>>> import numpy as np
>>> import numpy.linalg as la
>>> np.set_printoptions(suppress=True, linewidth=160)
>>> F = np.load("run14.npy")
>>> F.round(3)
array([[ 0.088, -0.141,  0.07 , -0.035, -0.194, -0.035, -0.123,  0.018],
       [-0.141,  0.225, -0.113,  0.056,  0.31 ,  0.056,  0.197, -0.028],
       [ 0.07 , -0.113,  0.056, -0.028, -0.155, -0.028, -0.099,  0.014],
       [-0.035,  0.056, -0.028,  0.014,  0.077,  0.014,  0.049, -0.007],
       [-0.194,  0.31 , -0.155,  0.077,  0.426,  0.077,  0.271, -0.039],
       [-0.035,  0.056, -0.028,  0.014,  0.077,  0.014,  0.049, -0.007],
       [-0.123,  0.197, -0.099,  0.049,  0.271,  0.049,  0.173, -0.025],
       [ 0.018, -0.028,  0.014, -0.007, -0.039, -0.007, -0.025,  0.004]])
>>> evals, V = la.eigh(F)
>>> np.round(la.eigvalsh(F + 5 * np.eye(8)), 3)
array([5., 5., 5., 5., 5., 5., 5., 6.])
>>> print(np.round(V.T @ V, 3) + 0)
[[1. 0. 0. 0. 0. 0. 0. 0.]
 [0. 1. 0. 0. 0. 0. 0. 0.]
 [0. 0. 1. 0. 0. 0. 0. 0.]
 [0. 0. 0. 1. 0. 0. 0. 0.]
 [0. 0. 0. 0. 1. 0. 0. 0.]
 [0. 0. 0. 0. 0. 1. 0. 0.]
 [0. 0. 0. 0. 0. 0. 1. 0.]
 [0. 0. 0. 0. 0. 0. 0. 1.]]
>>> print(np.round(V @ np.diag(evals) @ V.T, 3))
[[ 0.088 -0.141  0.07  -0.035 -0.194 -0.035 -0.123  0.018]
 [-0.141  0.225 -0.113  0.056  0.31   0.056  0.197 -0.028]
 [ 0.07  -0.113  0.056 -0.028 -0.155 -0.028 -0.099  0.014]
 [-0.035  0.056 -0.028  0.014  0.077  0.014  0.049 -0.007]
 [-0.194  0.31  -0.155  0.077  0.426  0.077  0.271 -0.039]
 [-0.035  0.056 -0.028  0.014  0.077  0.014  0.049 -0.007]
 [-0.123  0.197 -0.099  0.049  0.271  0.049  0.173 -0.025]
 [ 0.018 -0.028  0.014 -0.007 -0.039 -0.007 -0.025  0.004]]
>>> round(float(evals.sum()), 3), round(float(np.trace(F)), 3)
(1.0, 1.0)
>>> (evals > 1e-8).sum(), (evals < -1e-8).sum()
(np.int64(1), np.int64(0))
>>> evals.round(3) + 0
array([0., 0., 0., 0., 0., 0., 0., 1.])
>>> Uu, sv, vt = la.svd(F, full_matrices=False)
>>> sv.round(3) + 0
array([1., 0., 0., 0., 0., 0., 0., 0.])
>>> np.round(Uu.T @ Uu, 3) + 0
array([[1., 0., 0., 0., 0., 0., 0., 0.],
       [0., 1., 0., 0., 0., 0., 0., 0.],
       [0., 0., 1., 0., 0., 0., 0., 0.],
       [0., 0., 0., 1., 0., 0., 0., 0.],
       [0., 0., 0., 0., 1., 0., 0., 0.],
       [0., 0., 0., 0., 0., 1., 0., 0.],
       [0., 0., 0., 0., 0., 0., 1., 0.],
       [0., 0., 0., 0., 0., 0., 0., 1.]])
>>> np.allclose(Uu * sv @ vt, F)
True
>>> (sv > 1e-8).sum()
np.int64(1)
>>> print(np.round(np.sqrt((sv ** 2).sum()), 3), np.round(la.norm(F), 3))
1.0 1.0
>>> np.abs(Uu[:, 0]).round(6).argmax()
np.int64(4)
>>> print(np.round(vt @ vt.T, 3) + 0)
[[1. 0. 0. 0. 0. 0. 0. 0.]
 [0. 1. 0. 0. 0. 0. 0. 0.]
 [0. 0. 1. 0. 0. 0. 0. 0.]
 [0. 0. 0. 1. 0. 0. 0. 0.]
 [0. 0. 0. 0. 1. 0. 0. 0.]
 [0. 0. 0. 0. 0. 1. 0. 0.]
 [0. 0. 0. 0. 0. 0. 1. 0.]
 [0. 0. 0. 0. 0. 0. 0. 1.]]
>>> np.round(np.abs(vt[0]), 3)
array([0.297, 0.475, 0.237, 0.119, 0.653, 0.119, 0.415, 0.059])
